$ python -q
>>> import numpy as np
>>> from numpy import linalg as LA
>>> np.set_printoptions(precision=2, suppress=True, linewidth=160)
>>> tidy = lambda a: np.round(a, 2) + 0
>>> m1 = np.array([[3.0, 0.0, 0.0, 0.0],
...     [0.0, 1.0, 2.0, -1.0],
...     [0.0, -2.0, 3.0, 3.0],
...     [0.0, 3.0, 0.0, 2.0]])
>>> # splits into 2 blocks
>>> Q, evecs = LA.qr(m1[:, :1])[0], LA.qr(m1[:, 1:])[0]
>>> sv = LA.svd(Q.T @ evecs, compute_uv=False)
>>> np.degrees(np.arccos(sv.clip(0, 1)))
array([90.])
>>> print(tidy(sv))
[0.]
>>> P = np.triu(np.array([[3, 1, 4, 5], [-5, -5, -4, -2], [-2, -4, 1, -5], [0, 4, 4, -1]]), 1) + np.eye(4)
>>> M2 = P @ m1 @ LA.inv(P)
>>> P @ m1 - m1 @ P
array([[  0.,   5.,   2.,   6.],
       [  0.,   2.,  -8.,  -4.],
       [  0., -15.,  -8.,   1.],
       [  0.,   0.,  12.,   6.]])
>>> M2
array([[   3.,    5.,   22.,  126.],
       [   0.,    3.,    2.,   -1.],
       [   0.,  -17.,  -65., -366.],
       [   0.,    3.,   12.,   68.]])
>>> LA.matrix_rank(M2)
np.int64(4)
>>> np.trace(M2), np.trace(m1)
(np.float64(9.0), np.float64(9.0))
>>> M2 = m1 / np.sqrt((m1 ** 2).mean(axis=1, keepdims=True))
>>> LA.matrix_rank(M2) == LA.matrix_rank(m1)
np.True_
>>> LA.matrix_rank(m1 - m1.mean(axis=1, keepdims=True))
np.int64(3)
>>> rng = np.random.default_rng(4217)
>>> lab = rng.permutation(4)
>>> M2 = m1[:, lab] * rng.choice([-1, 1], 4)
>>> M2
array([[ 0., -3.,  0., -0.],
       [ 2., -0., -1., -1.],
       [ 3., -0.,  3.,  2.],
       [ 0., -0.,  2., -3.]])
>>> left, _, Vh = LA.svd(m1.T @ M2)
>>> lab
array([2, 0, 3, 1])
>>> tidy(LA.lstsq(m1, M2)[0])
array([[ 0., -1.,  0.,  0.],
       [ 0.,  0.,  0., -1.],
       [ 1.,  0.,  0.,  0.],
       [ 0.,  0.,  1.,  0.]])
>>> A = np.load("sample16.npy")
>>> A
array([[ 1.,  0.,  0.,  0.,  0.,  0.],
       [ 0.,  1.,  0.,  0.,  0.,  0.],
       [ 0.,  0., -1.,  0.,  0.,  0.],
       [ 0.,  0.,  0.,  1.,  0.,  0.],
       [ 0.,  0.,  0.,  0.,  1.,  0.],
       [ 0.,  0.,  0.,  0.,  0., -1.]])
>>> tidy(LA.eigvalsh(A).min())
np.float64(-1.0)
>>> np.prod(np.diag(A)), tidy(LA.det(A))
(np.float64(1.0), np.float64(1.0))
>>> print(tidy(np.sort(LA.eigvals(A))))
[-1. -1.  1.  1.  1.  1.]
>>> evals, evecs = LA.eigvalsh(A)
Traceback (most recent call last):
  File "<python-input-31>", line 1, in <module>
    evals, evecs = LA.eigvalsh(A)
    ^^^^^^^^^^^^
ValueError: too many values to unpack (expected 2)
>>> evals, evecs = LA.eigh(A)
>>> print(tidy(LA.svd(A, compute_uv=False)))
[1. 1. 1. 1. 1. 1.]
>>> evecs @ np.diag(evals) @ evecs.T
array([[ 1.,  0.,  0.,  0.,  0.,  0.],
       [ 0.,  1.,  0.,  0.,  0.,  0.],
       [ 0.,  0., -1.,  0.,  0.,  0.],
       [ 0.,  0.,  0.,  1.,  0.,  0.],
       [ 0.,  0.,  0.,  0.,  1.,  0.],
       [ 0.,  0.,  0.,  0.,  0., -1.]])
>>> evecs.T @ evecs
array([[1., 0., 0., 0., 0., 0.],
       [0., 1., 0., 0., 0., 0.],
       [0., 0., 1., 0., 0., 0.],
       [0., 0., 0., 1., 0., 0.],
       [0., 0., 0., 0., 1., 0.],
       [0., 0., 0., 0., 0., 1.]])
>>> tidy(LA.eigvalsh(A + 3 * np.eye(6)))
array([2., 2., 4., 4., 4., 4.])
>>> evals
array([-1., -1.,  1.,  1.,  1.,  1.])
>>> evecs.T @ A @ evecs
array([[-1.,  0.,  0.,  0.,  0.,  0.],
       [ 0., -1.,  0.,  0.,  0.,  0.],
       [ 0.,  0.,  1.,  0.,  0.,  0.],
       [ 0.,  0.,  0.,  1.,  0.,  0.],
       [ 0.,  0.,  0.,  0.,  1.,  0.],
       [ 0.,  0.,  0.,  0.,  0.,  1.]])
>>> evals.sum(), np.trace(A)
(np.float64(2.0), np.float64(2.0))
>>> tidy(LA.eigvalsh(A @ A))
array([1., 1., 1., 1., 1., 1.])
>>> lab = rng.permutation(6)
>>> M2 = A[:, lab] * rng.choice([-1, 1], 6)
>>> M2
array([[ 0.,  1., -0., -0., -0., -0.],
       [ 0.,  0., -0., -0., -1., -0.],
       [-1.,  0., -0., -0., -0., -0.],
       [ 0.,  0., -1., -0., -0., -0.],
       [ 0.,  0., -0., -1., -0., -0.],
       [ 0.,  0., -0., -0., -0.,  1.]])
>>> left, _, Vh = LA.svd(A.T @ M2)
>>> lab
array([2, 0, 3, 4, 1, 5])
>>> print(tidy(LA.lstsq(A, M2)[0]))
[[ 0.  1.  0.  0.  0.  0.]
 [ 0.  0.  0.  0. -1.  0.]
 [ 1.  0.  0.  0.  0.  0.]
 [ 0.  0. -1.  0.  0.  0.]
 [ 0.  0.  0. -1.  0.  0.]
 [ 0.  0.  0.  0.  0. -1.]]
>>> K = np.array([[-1, -2, -1, -2, -1, -3, 3],
...     [0, 0, 2, -2, -3, 2, -1],
...     [0, 0, 0, 1, 3, -3, -2],
...     [0, 0, 0, 1, 3, -3, -1],
...     [0, 0, 0, 0, -1, 2, -1],
...     [0, 0, 0, 0, 0, 0, 1],
...     [0, 0, 0, 0, 0, 0, 3]])
>>> K
array([[-1, -2, -1, -2, -1, -3,  3],
       [ 0,  0,  2, -2, -3,  2, -1],
       [ 0,  0,  0,  1,  3, -3, -2],
       [ 0,  0,  0,  1,  3, -3, -1],
       [ 0,  0,  0,  0, -1,  2, -1],
       [ 0,  0,  0,  0,  0,  0,  1],
       [ 0,  0,  0,  0,  0,  0,  3]])
>>> left, sv, Vh = LA.svd(K)
>>> evecs = Vh[:(sv > 1e-8).sum()]
>>> x = K[6] + 2 * K[4] + rng.integers(2) * np.eye(7)[2]
>>> x
array([ 0.,  0.,  0.,  0., -2.,  4.,  1.])
>>> tidy(np.diag(evecs.T @ evecs))
array([0.19, 0.76, 0.94, 0.43, 0.75, 0.94, 1.  ])
>>> np.allclose(evecs.T @ evecs @ x, x)
True
>>> tidy(LA.norm(x - evecs.T @ evecs @ x))
np.float64(0.0)
>>> LA.matrix_rank(np.vstack([K, x]))
np.int64(5)
>>> M2 = K[0, 0] * K[1:] - np.outer(K[1:, 0], K[0])
>>> M2
array([[ 0,  0, -2,  2,  3, -2,  1],
       [ 0,  0,  0, -1, -3,  3,  2],
       [ 0,  0,  0, -1, -3,  3,  1],
       [ 0,  0,  0,  0,  1, -2,  1],
       [ 0,  0,  0,  0,  0,  0, -1],
       [ 0,  0,  0,  0,  0,  0, -3]])
>>> print(K[:, 0] / K[0, 0])
[ 1. -0. -0. -0. -0. -0. -0.]
>>> np.flatnonzero(~M2.round(6).any(axis=1))
array([], dtype=int64)
>>> E = np.load("dump.npy")
>>> print(E)
[[-0.7  0.  -1.  -1.   1. ]
 [-1.   3.3  3.   0.   0. ]
 [ 0.   1.   1.3  1.  -2. ]
 [ 3.   0.   2.  -1.7 -2. ]
 [-1.   0.  -1.  -1.   1.3]]
>>> lab = rng.permutation(5)
>>> M2 = E[:, lab] * rng.choice([-1, 1], 5)
>>> M2
array([[ 0.7,  1. , -0. , -1. ,  1. ],
       [ 1. , -3. , -3.3, -0. , -0. ],
       [-0. , -1.3, -1. ,  2. , -1. ],
       [-3. , -2. , -0. ,  2. ,  1.7],
       [ 1. ,  1. , -0. , -1.3,  1. ]])
>>> left, _, Vh = LA.svd(E.T @ M2)
>>> tidy(LA.lstsq(E, M2)[0])
array([[-1.,  0.,  0.,  0.,  0.],
       [ 0.,  0., -1.,  0.,  0.],
       [ 0., -1.,  0.,  0.,  0.],
       [ 0.,  0.,  0.,  0., -1.],
       [ 0.,  0.,  0., -1.,  0.]])
>>> lab
array([0, 2, 1, 4, 3])
>>> P = np.triu(np.array([[3, 2, 2, 3, 0],
...     [1, 3, 2, 5, 0],
...     [4, 1, 4, 5, 1],
...     [3, 3, 0, 1, 5],
...     [1, 0, 2, 3, 0]]), 1) + np.eye(5)
>>> M2 = P @ E @ LA.inv(P)
>>> print(tidy(np.poly(M2)))
[ 1.   -3.5  -7.7   8.55 14.29 -4.82]
>>> tidy(M2)
array([[   6.3,   -4. ,    9. ,  -48. ,  222. ],
       [  14. ,  -22.7,   33. , -100. ,  453. ],
       [  14. ,  -27. ,   36.3,  -97. ,  438. ],
       [  -2. ,    4. ,   -7. ,   14.3,  -60. ],
       [  -1. ,    2. ,   -3. ,    7. ,  -30.7]])
>>> print(tidy(LA.det(M2)))
4.82
>>> print(tidy(P @ E - E @ P))
[[  7.  10.  16.   4.  -4.]
 [ 15.   4.   8. -35. -17.]
 [ 14.   0.   7. -21. -15.]
 [ -5.  -6. -11. -24.  13.]
 [  0.   2.   2.   8.   6.]]
>>> x = np.array([-3, 1, -2, -1, 1])
>>> tidy(E * x)
array([[ 2.1,  0. ,  2. ,  1. ,  1. ],
       [ 3. ,  3.3, -6. ,  0. ,  0. ],
       [ 0. ,  1. , -2.6, -1. , -2. ],
       [-9. ,  0. , -4. ,  1.7, -2. ],
       [ 3. ,  0. ,  2. ,  1. ,  1.3]])
>>> E @ np.ones(5)
array([-1.7,  5.3,  1.3,  1.3, -1.7])
>>> LA.norm(E @ x) <= LA.norm(E, 2) * LA.norm(x) + 1e-9
np.True_
>>> tidy(E @ x)
array([  6.1,   0.3,  -4.6, -13.3,   7.3])
>>> Q, r_ = LA.qr(E)
>>> Q.shape, r_.shape
((5, 5), (5, 5))
>>> np.allclose(r_.T @ r_, E.T @ E)
True
>>> tidy(abs(r_[0, 0])), tidy(LA.norm(E[:, 0]))
(np.float64(3.39), np.float64(3.39))
>>> tidy(Q.T @ Q)
array([[1., 0., 0., 0., 0.],
       [0., 1., 0., 0., 0.],
       [0., 0., 1., 0., 0.],
       [0., 0., 0., 1., 0.],
       [0., 0., 0., 0., 1.]])
>>> tidy(Q @ r_)
array([[-0.7,  0. , -1. , -1. ,  1. ],
       [-1. ,  3.3,  3. ,  0. ,  0. ],
       [ 0. ,  1. ,  1.3,  1. , -2. ],
       [ 3. ,  0. ,  2. , -1.7, -2. ],
       [-1. ,  0. , -1. , -1. ,  1.3]])
>>> print(tidy(np.trace(Q @ Q.T)))
5.0
